In [1]: import numpy as np

In [2]: np.set_printoptions(precision=2, suppress=True, linewidth=200, sign=" ")

In [3]: rd = lambda a: np.round(a, 2) + 0

In [4]: M = np.loadtxt("run7.csv", delimiter=",")

In [5]: print(M)
[[ 0.  1.  1.  2.  1. -5. -2.]
 [ 0.  0. -2. -3. -1.  3.  2.]
 [ 0.  0.  0.  1. -2.  1. -4.]
 [ 0.  0.  0.  0. -1. -5.  1.]
 [ 0.  0.  0.  0.  0.  1.  2.]
 [ 0.  0.  0.  0.  0.  0.  4.]
 [ 0.  0.  0.  0.  0.  0.  0.]]

In [6]: left, sv, vt = np.linalg.svd(M)

In [7]: V = vt[:(sv > 1e-8).sum()]

In [8]: rng = np.random.default_rng(2647)

In [9]: vec = M[2] + -1 * M[5] + rng.integers(2) * np.eye(7)[1]

In [10]: print(vec)
[ 0.  0.  0.  1. -2.  1. -8.]

In [11]: print(rd(np.diag(V.T @ V)))
[ 0.  1.  1.  1.  1.  1.  1.]

In [12]: print(np.allclose(V.T @ V @ vec, vec))
True

In [13]: print(rd(np.linalg.norm(vec - V.T @ V @ vec)))
0.0

In [14]: print(rd(V.T @ V))
[[ 0.  0.  0.  0.  0.  0.  0.]
 [ 0.  1.  0.  0.  0.  0.  0.]
 [ 0.  0.  1.  0.  0.  0.  0.]
 [ 0.  0.  0.  1.  0.  0.  0.]
 [ 0.  0.  0.  0.  1.  0.  0.]
 [ 0.  0.  0.  0.  0.  1.  0.]
 [ 0.  0.  0.  0.  0.  0.  1.]]

In [15]: print(np.argsort(-np.linalg.norm(M, axis=0).round(6), kind="stable")[:3])
[ 5  6  3]

In [16]: print(rd(np.linalg.norm(M, 2) / np.linalg.norm(M)))
0.76

In [17]: print(np.linalg.matrix_rank(M, rtol=0.1))
4

In [18]: th = np.radians(60)

In [19]: Rm = np.eye(7)

In [20]: Rm[6, 6] = Rm[1, 1] = np.cos(th)

In [21]: Rm[6, 1], Rm[1, 6] = -np.sin(th), np.sin(th)

In [22]: print(rd(Rm))
[[ 1.    0.    0.    0.    0.    0.    0.  ]
 [ 0.    0.5   0.    0.    0.    0.    0.87]
 [ 0.    0.    1.    0.    0.    0.    0.  ]
 [ 0.    0.    0.    1.    0.    0.    0.  ]
 [ 0.    0.    0.    0.    1.    0.    0.  ]
 [ 0.    0.    0.    0.    0.    1.    0.  ]
 [ 0.   -0.87  0.    0.    0.    0.    0.5 ]]

In [23]: other = M @ Rm.T

In [24]: print(rd(np.linalg.det(Rm)), np.trace(Rm))
1.0 6.0

In [25]: print(np.allclose(np.linalg.norm(M, axis=1), np.linalg.norm(other, axis=1)))
True

In [26]: print(np.allclose(M @ M.T, other @ other.T))
True

In [27]: print(rd(other))
[[ 0.   -1.23  1.    2.    1.   -5.   -1.87]
 [ 0.    1.73 -2.   -3.   -1.    3.    1.  ]
 [ 0.   -3.46  0.    1.   -2.    1.   -2.  ]
 [ 0.    0.87  0.    0.   -1.   -5.    0.5 ]
 [ 0.    1.73  0.    0.    0.    1.    1.  ]
 [ 0.    3.46  0.    0.    0.    0.    2.  ]
 [ 0.    0.    0.    0.    0.    0.    0.  ]]

In [28]: print(rd(np.abs(other - M).max(axis=0)))
[ 0.    3.46  0.    0.    0.    0.    2.  ]
